$ python -q
>>> import numpy as np
>>> np.set_printoptions(precision=2, suppress=True, linewidth=200, floatmode="fixed")
>>> arr = np.loadtxt("run4.csv", delimiter=",")
>>> print(arr)
[[0.00 2.00 0.00 2.00 0.00 2.00]
 [0.00 1.00 0.00 1.00 0.00 1.00]
 [1.00 2.00 1.00 2.00 1.00 2.00]
 [0.00 2.00 0.00 2.00 0.00 2.00]
 [0.00 1.00 0.00 1.00 0.00 1.00]
 [1.00 2.00 1.00 2.00 1.00 2.00]]
>>> left, s, VT = np.linalg.svd(arr)
>>> V = VT[:(s > 1e-8).sum()]
>>> rng = np.random.default_rng(595)
>>> x0 = arr[3] + 3 * arr[4] + rng.integers(2) * np.eye(6)[2]
>>> print(x0)
[0.00 5.00 1.00 5.00 0.00 5.00]
>>> print(np.diag(V.T @ V))
[0.33 0.33 0.33 0.33 0.33 0.33]
>>> print(np.allclose(V.T @ V @ x0, x0))
False
>>> print(round(np.linalg.norm(arr, 2) / np.linalg.norm(arr), 2))
0.97
>>> print(np.linalg.cond(arr) > 100)
True
>>> X = np.array([[2, -4, -4, 0, 4, -5, 5, 5],
...     [-4, 2, -4, -4, 0, 4, -5, 5],
...     [-4, -4, 2, -4, -4, 0, 4, -5],
...     [0, -4, -4, 2, -4, -4, 0, 4],
...     [4, 0, -4, -4, 2, -4, -4, 0],
...     [-5, 4, 0, -4, -4, 2, -4, -4],
...     [5, -5, 4, 0, -4, -4, 2, -4],
...     [5, 5, -5, 4, 0, -4, -4, 2]])
>>> print(X)
[[ 2 -4 -4  0  4 -5  5  5]
 [-4  2 -4 -4  0  4 -5  5]
 [-4 -4  2 -4 -4  0  4 -5]
 [ 0 -4 -4  2 -4 -4  0  4]
 [ 4  0 -4 -4  2 -4 -4  0]
 [-5  4  0 -4 -4  2 -4 -4]
 [ 5 -5  4  0 -4 -4  2 -4]
 [ 5  5 -5  4  0 -4 -4  2]]
>>> Q, V = np.linalg.qr(X[:, :2])[0], np.linalg.qr(X[:, 2:])[0]
>>> s = np.linalg.svd(Q.T @ V, compute_uv=False)
>>> print(round(np.linalg.norm(Q @ Q.T - V @ V.T, 2), 2))
1.0
>>> print((s > 0.9).sum())
2
